$ python -q
>>> import numpy as np
>>> import numpy.linalg as la
>>> np.set_printoptions(precision=2, suppress=True, linewidth=100, sign=" ")
>>> rd = lambda a: np.round(a, 2) + 0
>>> mat = np.loadtxt("m.csv", delimiter=",")
>>> mat
array([[-1.8, -0.3, -1.4,  0.7,  0.1,  0.4,  0.7,  1.3],
       [-0.3, -0.9,  1.6,  1.3,  0. ,  0.4,  1.1, -0.1],
       [ 1.2, -2.5, -0.5, -0.5,  1. ,  1.3, -1.1,  0.4],
       [-0.5,  9. ,  6.5,  4.5, -4. ,  5.5, -2. , -1. ],
       [-0.2,  1.2,  0.2, -1.2, -0.2,  1.5,  0.1,  1.8],
       [-2.1,  2.4,  2.4,  0.7, -0.4, -0.7, -1.1, -0.4],
       [-0.2,  0. , -0.4, -0.8, -1. ,  0.9, -1.6, -0.5],
       [-0.2,  0.8,  1.6,  0.9,  0.5,  1.6, -0.4, -1.6],
       [ 0. , -1.2, -1.1,  0.1, -1.6, -1.3, -0.2, -0.4],
       [-1.3, -0.2,  0.4, -0.1, -0.6,  0.8, -1.5,  3. ],
       [ 0.5,  0.2, -0.1, -0.3, -0.7, -0.5,  0.3, -1.3],
       [-1.4,  0. , -1.8, -1. , -0.7, -0.5, -1.8,  0.1],
       [ 0.1, -0.5, -1.2,  1. , -1. ,  0. ,  0.6,  0.4],
       [-1.2, -1.3,  2.3,  1.2, -0.7,  1.6, -0.4, -0.1],
       [ 1.5,  0. ,  1.1,  1.4, -1.2,  0.5, -0.3,  0.5],
       [ 0.2,  0.8, -0.3,  1. ,  0.7, -0.9, -0.5,  1. ],
       [ 0.7, -0.3, -1. , -1.8,  1. , -0.5,  0.6, -1.6],
       [-0.1,  0.8, -0.7,  0.4,  0.8, -0.3,  0.5, -0.3],
       [ 1. , -0.6,  1.2, -0.9,  0.1,  0.8, -0.3, -0.8],
       [ 0.5, -0.5,  1.6,  1.7, -2.1, -0.9, -0.2,  0.6],
       [-1.4,  0.8,  0.9,  0.8,  0.9,  0.3, -0.3, -0.3]])
>>> dist = la.norm(mat[:, None] - mat[None], axis=-1)
>>> np.unravel_index(dist.round(6).argmax(), dist.shape)
(np.int64(2), np.int64(3))
>>> la.matrix_rank(dist ** 2)
np.int64(10)
>>> (dist + 1e9 * np.eye(21)).round(6).argmin(axis=1)
array([ 12,  13,  18,   5,   9,  20,  11,  20,  12,   4,  17,   6,   8,   1,  19,  17,  10,  15,
        10,  14,  17])
>>> dist.mean(axis=1).argmax()
np.int64(3)
>>> dist[6].round(6).argsort(kind="stable")[:4]
array([  6,  11,  10,  18])
>>> rd(dist[:5, :5])
array([[  0.  ,   3.75,   4.66,  14.85,   3.59],
       [  3.75,   0.  ,   4.4 ,  13.59,   4.3 ],
       [  4.66,   4.4 ,   0.  ,  15.95,   4.64],
       [ 14.85,  13.59,  15.95,   0.  ,  13.26],
       [  3.59,   4.3 ,   4.64,  13.26,   0.  ]])
>>> gram = np.cov(mat, rowvar=False)
>>> np.argsort(-mat.std(axis=0).round(6), kind="stable")
array([ 1,  2,  5,  3,  4,  7,  0,  6])
>>> rd(mat.std(axis=0))
array([ 0.97,  2.17,  1.8 ,  1.32,  1.17,  1.41,  0.85,  1.09])
>>> M2 = np.c_[mat[:, :5] @ np.array([[-1, -2, -5, 3, 5],
...     [0, -3, 0, 3, 1],
...     [3, -2, 5, 1, -4],
...     [4, 1, -4, 5, 2],
...     [-4, 5, -1, 5, 4]]), np.array([3, 0, 2, 2, 0, 1, 2, 2, 0, 2, 3, 1, 0, 0, 2, 1, 2, 1, 0, 0, 2])]
>>> rd(M2)
array([[  0. ,   8.5,  -0.9,  -3.7,  -1.9,   3. ],
       [ 10.3,   1.4,   4.3,   4.5,  -6.2,   0. ],
       [ -8.7,  10.6,  -7.5,  -1.9,   8.5,   2. ],
       [ 54. , -54.5,  21. ,  34.5, -26.5,   2. ],
       [ -3.2,  -5.8,   7. ,  -3.8,  -3.8,   0. ],
       [ 13.7,  -9.1,  20.1,   4.8, -17.9,   1. ],
       [ -0.2,  -4.6,   3.2, -10. ,  -5. ,   2. ],
       [  6.6,  -1.8,   4.9,  10.4,  -2.8,   2. ],
       [  3.5,  -2.1,  -4.3, -12.2,  -3. ,   0. ],
       [  4.5,  -0.7,   9.5,  -7.6, -10.9,   2. ],
       [  0.8,  -5.2,  -1.1,  -3. ,  -0.3,   3. ],
       [ -5.2,   1.9,   2.7, -14.5,  -4.6,   1. ],
       [  4.3,  -0.3,  -9.5,  -2.4,   2.8,   0. ],
       [ 15.7,  -0.6,  13.4,  -2.7, -16.9,   0. ],
       [ 12.2,  -9.8,  -6.4,   6.6,   1.1,   2. ],
       [  0.1,   2.3,  -7.2,  11.2,   7.8,   1. ],
       [-14.9,   4.7,  -2.3,  -3.8,   7.6,   2. ],
       [ -3.6,   3.6,  -5.4,   7.4,   7.1,   1. ],
       [ -1.4,  -3. ,   4.5,  -1.6,  -1.8,   0. ],
       [ 19.5, -11.5,   0.8,  -0.4,  -9.4,   0. ],
       [  3.7,   3.9,   7.4,   7.6,  -4.6,   2. ]])
>>> la.matrix_rank(np.c_[mat, M2])
np.int64(9)
>>> rd(la.norm(la.qr(mat)[0].T @ M2, axis=0) ** 2 / ((M2 ** 2).sum(axis=0) + 1e-12))
array([ 1.  ,  1.  ,  1.  ,  1.  ,  1.  ,  0.31])
>>> rd(la.norm(M2 - mat @ la.lstsq(mat, M2)[0], axis=0))
array([ 0. ,  0. ,  0. ,  0. ,  0. ,  6.1])
>>> rd(la.lstsq(mat, M2[:, 0])[0])
array([-1.,  0.,  3.,  4., -4.,  0.,  0.,  0.])
>>> la.matrix_rank(M2)
np.int64(6)
>>> M2 = np.array([[-2, 1, 1],
...     [2, -2, 2],
...     [-1, -1, -2],
...     [-2, 0, 0],
...     [0, 2, 0],
...     [-2, -2, -1],
...     [1, -1, 2],
...     [2, -1, 2]])
>>> rd(np.einsum("ij->j", mat))
array([-5. ,  7.7, 11.3,  9.1, -9.1, 10. , -7.8,  0.7])
>>> M2 @ mat
Traceback (most recent call last):
  File "<python-input-25>", line 1, in <module>
    M2 @ mat
    ~~~^~~~~
ValueError: matmul: Input operand 1 has a mismatch in its core dimension 0, with gufunc signature (n?,k),(k,m?)->(n?,m?) (size 21 is different from 3)
>>> la.matrix_rank(np.vstack([mat, M2.T]))
np.int64(8)
>>> np.vstack([mat, M2.T]).shape
(24, 8)
>>> m1 = np.load("block3.npy")
>>> m1
array([[-0.11,  0.76, -0.89,  0.98,  0.76],
       [ 0.09, -0.67,  0.82, -0.95, -0.67],
       [ 0.1 , -0.72,  0.86, -0.96, -0.72],
       [-0.21,  0.96, -0.99,  1.  ,  0.96],
       [ 0.11, -0.76,  0.89, -0.98, -0.76],
       [ 0.06, -0.49,  0.65, -0.83, -0.49],
       [ 0.03, -0.26,  0.37, -0.54, -0.26],
       [ 0.06, -0.49,  0.65, -0.83, -0.49],
       [-0.17,  0.91, -0.98,  1.  ,  0.91],
       [ 0.04, -0.35,  0.48, -0.66, -0.35],
       [ 0.04, -0.35,  0.48, -0.66, -0.35],
       [-0.1 ,  0.72, -0.86,  0.96,  0.72],
       [ 0.04, -0.35,  0.48, -0.66, -0.35],
       [ 0.05, -0.42,  0.57, -0.76, -0.42],
       [ 0.  ,  0.  ,  0.  ,  0.  ,  0.  ],
       [ 0.13, -0.82,  0.93, -0.99, -0.82],
       [ 0.02, -0.18,  0.25, -0.38, -0.18],
       [-0.15,  0.87, -0.96,  1.  ,  0.87],
       [ 0.02, -0.18,  0.25, -0.38, -0.18],
       [-0.14,  0.85, -0.95,  0.99,  0.85],
       [ 0.01, -0.09,  0.13, -0.2 , -0.09],
       [-0.01,  0.09, -0.13,  0.2 ,  0.09],
       [ 0.01, -0.09,  0.13, -0.2 , -0.09],
       [ 0.23, -0.97,  0.99, -1.  , -0.97],
       [ 0.13, -0.82,  0.93, -0.99, -0.82],
       [-0.02,  0.18, -0.25,  0.38,  0.18],
       [-0.06,  0.49, -0.65,  0.83,  0.49],
       [-0.17,  0.91, -0.98,  1.  ,  0.91],
       [ 0.05, -0.42,  0.57, -0.76, -0.42]])
>>> Uu, sig, VT = la.svd(m1)
>>> evecs = VT[:(sig > 1e-8).sum()]
>>> rng = np.random.default_rng(3954)
>>> x = m1[8] + 3 * m1[14] + rng.integers(2) * np.eye(5)[1]
>>> rd(x)
array([-0.17,  1.91, -0.98,  1.  ,  0.91])
>>> rd(np.diag(evecs.T @ evecs))
array([ 1. ,  0.5,  1. ,  1. ,  0.5])
>>> la.matrix_rank(np.vstack([m1, x]))
np.int64(5)
>>> rd(la.norm(x - evecs.T @ evecs @ x))
np.float64(0.71)
>>> rd(evecs.T @ evecs)
array([[ 1. ,  0. ,  0. ,  0. ,  0. ],
       [ 0. ,  0.5,  0. ,  0. ,  0.5],
       [ 0. ,  0. ,  1. ,  0. ,  0. ],
       [ 0. ,  0. ,  0. ,  1. ,  0. ],
       [ 0. ,  0.5,  0. ,  0. ,  0.5]])
>>> M2 = m1 + rng.integers(-2, 3, (29, 4)) @ rng.integers(-2, 3, (4, 5))
>>> rd(M2)
array([[-2.11, -2.24, -1.89,  0.98,  4.76],
       [ 4.09,  1.33,  0.82,  5.05, -0.67],
       [ 2.1 , -4.72,  1.86, -7.96,  1.28],
       [-6.21,  2.96, -1.99,  2.  , -1.04],
       [ 6.11, -2.76, -4.11,  4.02,  1.24],
       [ 2.06, -3.49,  1.65, -8.83, -0.49],
       [ 0.03, -3.26, -1.63, -2.54,  1.74],
       [ 4.06,  2.51,  2.65,  2.17, -2.49],
       [ 3.83, -1.09, -4.98,  1.  ,  0.91],
       [ 4.04,  2.65, -1.52,  6.34, -2.35],
       [-3.96, -0.35, -1.52,  7.34,  3.65],
       [ 3.9 , -1.28, -4.86,  0.96,  0.72],
       [-7.96, -4.35, -5.52,  0.34,  3.65],
       [-3.95,  0.58,  0.57, -2.76, -2.42],
       [ 2.  ,  0.  ,  3.  ,  1.  ,  2.  ],
       [ 4.13, -0.82, -1.07,  2.01, -0.82],
       [ 2.02,  2.82,  1.25,  6.62, -0.18],
       [-0.15, -4.13, -0.96, -8.  ,  2.87],
       [ 0.02, -4.18, -3.75,  0.62,  3.82],
       [ 1.86,  3.85,  0.05,  0.99, -3.15],
       [ 4.01, -0.09, -5.87, -0.2 , -4.09],
       [ 9.99,  5.09,  4.87,  3.2 , -3.91],
       [-3.99, -8.09, -7.87, -6.2 ,  3.91],
       [-5.77, -0.97,  5.99, -4.  ,  1.03],
       [ 0.13, -1.82, -1.07, -4.99, -2.82],
       [ 3.98,  8.18,  1.75, 12.38, -3.82],
       [ 1.94,  7.49,  8.35,  2.83, -3.51],
       [-4.17,  0.91, -0.98,  7.  ,  4.91],
       [ 8.05,  1.58,  4.57, -4.76, -4.42]])
>>> la.matrix_rank(M2 - m1, tol=1e-8)
np.int64(4)
>>> rd(la.svd(M2 - m1, compute_uv=False))
array([ 33.58,  24.42,  20.32,  11.62,   0.  ])
>>> E = np.loadtxt("data.csv", delimiter=",")
>>> E
array([[-3.,  0.,  0.,  0.,  0.,  0.,  0.,  0.,  0.,  0.,  0.,  0.],
       [ 0.,  1.,  0.,  0.,  0.,  0.,  0.,  0.,  0.,  0.,  0.,  0.],
       [ 0.,  0.,  1.,  0.,  0.,  0.,  0.,  0.,  0.,  0.,  0.,  0.],
       [ 0.,  0.,  0.,  1.,  0.,  0.,  0.,  0.,  0.,  0.,  0.,  0.],
       [ 0.,  0.,  0.,  0.,  3.,  0.,  0.,  0.,  0.,  0.,  0.,  0.],
       [ 0.,  0.,  0.,  0.,  0., -3.,  0.,  0.,  0.,  0.,  0.,  0.],
       [ 0.,  0.,  0.,  0.,  0.,  0.,  3.,  0.,  0.,  0.,  0.,  0.],
       [ 0.,  0.,  0.,  0.,  0.,  0.,  0.,  3.,  0.,  0.,  0.,  0.],
       [ 0.,  0.,  0.,  0.,  0.,  0.,  0.,  0., -3.,  0.,  0.,  0.],
       [ 0.,  0.,  0.,  0.,  0.,  0.,  0.,  0.,  0., -1.,  0.,  0.],
       [ 0.,  0.,  0.,  0.,  0.,  0.,  0.,  0.,  0.,  0.,  3.,  0.],
       [ 0.,  0.,  0.,  0.,  0.,  0.,  0.,  0.,  0.,  0.,  0.,  0.]])
>>> la.matrix_rank(E, rtol=0.1)
np.int64(11)
>>> [round(float(x), 2) for x in la.svd(E, compute_uv=False)[:3]]
[3.0, 3.0, 3.0]
>>> np.argsort(-la.norm(E, axis=0).round(6), kind="stable")[:3]
array([ 0,  4,  5])
>>> vals, evecs = la.eigh(E)
>>> x = np.array([-3, -3, 1, -1, -2, 3, -2, 0, 3, -3, -2, 1])
>>> np.abs(E).sum(axis=1).max(), np.abs(vals).max()
(np.float64(3.0), np.float64(3.0))
>>> evecs * np.maximum(vals, 0) @ evecs.T
array([[ 0.,  0.,  0.,  0.,  0.,  0.,  0.,  0.,  0.,  0.,  0.,  0.],
       [ 0.,  1.,  0.,  0.,  0.,  0.,  0.,  0.,  0.,  0.,  0.,  0.],
       [ 0.,  0.,  1.,  0.,  0.,  0.,  0.,  0.,  0.,  0.,  0.,  0.],
       [ 0.,  0.,  0.,  1.,  0.,  0.,  0.,  0.,  0.,  0.,  0.,  0.],
       [ 0.,  0.,  0.,  0.,  3.,  0.,  0.,  0.,  0.,  0.,  0.,  0.],
       [ 0.,  0.,  0.,  0.,  0.,  0.,  0.,  0.,  0.,  0.,  0.,  0.],
       [ 0.,  0.,  0.,  0.,  0.,  0.,  3.,  0.,  0.,  0.,  0.,  0.],
       [ 0.,  0.,  0.,  0.,  0.,  0.,  0.,  3.,  0.,  0.,  0.,  0.],
       [ 0.,  0.,  0.,  0.,  0.,  0.,  0.,  0.,  0.,  0.,  0.,  0.],
       [ 0.,  0.,  0.,  0.,  0.,  0.,  0.,  0.,  0.,  0.,  0.,  0.],
       [ 0.,  0.,  0.,  0.,  0.,  0.,  0.,  0.,  0.,  0.,  3.,  0.],
       [ 0.,  0.,  0.,  0.,  0.,  0.,  0.,  0.,  0.,  0.,  0.,  0.]])
>>> x @ E @ x
np.float64(-43.0)
>>> evecs * np.abs(vals) @ evecs.T
array([[ 3.,  0.,  0.,  0.,  0.,  0.,  0.,  0.,  0.,  0.,  0.,  0.],
       [ 0.,  1.,  0.,  0.,  0.,  0.,  0.,  0.,  0.,  0.,  0.,  0.],
       [ 0.,  0.,  1.,  0.,  0.,  0.,  0.,  0.,  0.,  0.,  0.,  0.],
       [ 0.,  0.,  0.,  1.,  0.,  0.,  0.,  0.,  0.,  0.,  0.,  0.],
       [ 0.,  0.,  0.,  0.,  3.,  0.,  0.,  0.,  0.,  0.,  0.,  0.],
       [ 0.,  0.,  0.,  0.,  0.,  3.,  0.,  0.,  0.,  0.,  0.,  0.],
       [ 0.,  0.,  0.,  0.,  0.,  0.,  3.,  0.,  0.,  0.,  0.,  0.],
       [ 0.,  0.,  0.,  0.,  0.,  0.,  0.,  3.,  0.,  0.,  0.,  0.],
       [ 0.,  0.,  0.,  0.,  0.,  0.,  0.,  0.,  3.,  0.,  0.,  0.],
       [ 0.,  0.,  0.,  0.,  0.,  0.,  0.,  0.,  0.,  1.,  0.,  0.],
       [ 0.,  0.,  0.,  0.,  0.,  0.,  0.,  0.,  0.,  0.,  3.,  0.],
       [ 0.,  0.,  0.,  0.,  0.,  0.,  0.,  0.,  0.,  0.,  0.,  0.]])
>>> rd(la.eigvalsh(E[1:, 1:]))
array([-3., -3., -1.,  0.,  1.,  1.,  1.,  3.,  3.,  3.,  3.])
>>> rd(la.pinv(E))
array([[-0.33,  0.  ,  0.  ,  0.  ,  0.  ,  0.  ,  0.  ,  0.  ,  0.  ,  0.  ,  0.  ,  0.  ],
       [ 0.  ,  1.  ,  0.  ,  0.  ,  0.  ,  0.  ,  0.  ,  0.  ,  0.  ,  0.  ,  0.  ,  0.  ],
       [ 0.  ,  0.  ,  1.  ,  0.  ,  0.  ,  0.  ,  0.  ,  0.  ,  0.  ,  0.  ,  0.  ,  0.  ],
       [ 0.  ,  0.  ,  0.  ,  1.  ,  0.  ,  0.  ,  0.  ,  0.  ,  0.  ,  0.  ,  0.  ,  0.  ],
       [ 0.  ,  0.  ,  0.  ,  0.  ,  0.33,  0.  ,  0.  ,  0.  ,  0.  ,  0.  ,  0.  ,  0.  ],
       [ 0.  ,  0.  ,  0.  ,  0.  ,  0.  , -0.33,  0.  ,  0.  ,  0.  ,  0.  ,  0.  ,  0.  ],
       [ 0.  ,  0.  ,  0.  ,  0.  ,  0.  ,  0.  ,  0.33,  0.  ,  0.  ,  0.  ,  0.  ,  0.  ],
       [ 0.  ,  0.  ,  0.  ,  0.  ,  0.  ,  0.  ,  0.  ,  0.33,  0.  ,  0.  ,  0.  ,  0.  ],
       [ 0.  ,  0.  ,  0.  ,  0.  ,  0.  ,  0.  ,  0.  ,  0.  , -0.33,  0.  ,  0.  ,  0.  ],
       [ 0.  ,  0.  ,  0.  ,  0.  ,  0.  ,  0.  ,  0.  ,  0.  ,  0.  , -1.  ,  0.  ,  0.  ],
       [ 0.  ,  0.  ,  0.  ,  0.  ,  0.  ,  0.  ,  0.  ,  0.  ,  0.  ,  0.  ,  0.33,  0.  ],
       [ 0.  ,  0.  ,  0.  ,  0.  ,  0.  ,  0.  ,  0.  ,  0.  ,  0.  ,  0.  ,  0.  ,  0.  ]])
>>> E[:, 7] @ E[:, 3]
np.float64(0.0)
>>> E.T @ E
array([[ 9.,  0.,  0.,  0.,  0.,  0.,  0.,  0.,  0.,  0.,  0.,  0.],
       [ 0.,  1.,  0.,  0.,  0.,  0.,  0.,  0.,  0.,  0.,  0.,  0.],
       [ 0.,  0.,  1.,  0.,  0.,  0.,  0.,  0.,  0.,  0.,  0.,  0.],
       [ 0.,  0.,  0.,  1.,  0.,  0.,  0.,  0.,  0.,  0.,  0.,  0.],
       [ 0.,  0.,  0.,  0.,  9.,  0.,  0.,  0.,  0.,  0.,  0.,  0.],
       [ 0.,  0.,  0.,  0.,  0.,  9.,  0.,  0.,  0.,  0.,  0.,  0.],
       [ 0.,  0.,  0.,  0.,  0.,  0.,  9.,  0.,  0.,  0.,  0.,  0.],
       [ 0.,  0.,  0.,  0.,  0.,  0.,  0.,  9.,  0.,  0.,  0.,  0.],
       [ 0.,  0.,  0.,  0.,  0.,  0.,  0.,  0.,  9.,  0.,  0.,  0.],
       [ 0.,  0.,  0.,  0.,  0.,  0.,  0.,  0.,  0.,  1.,  0.,  0.],
       [ 0.,  0.,  0.,  0.,  0.,  0.,  0.,  0.,  0.,  0.,  9.,  0.],
       [ 0.,  0.,  0.,  0.,  0.,  0.,  0.,  0.,  0.,  0.,  0.,  0.]])
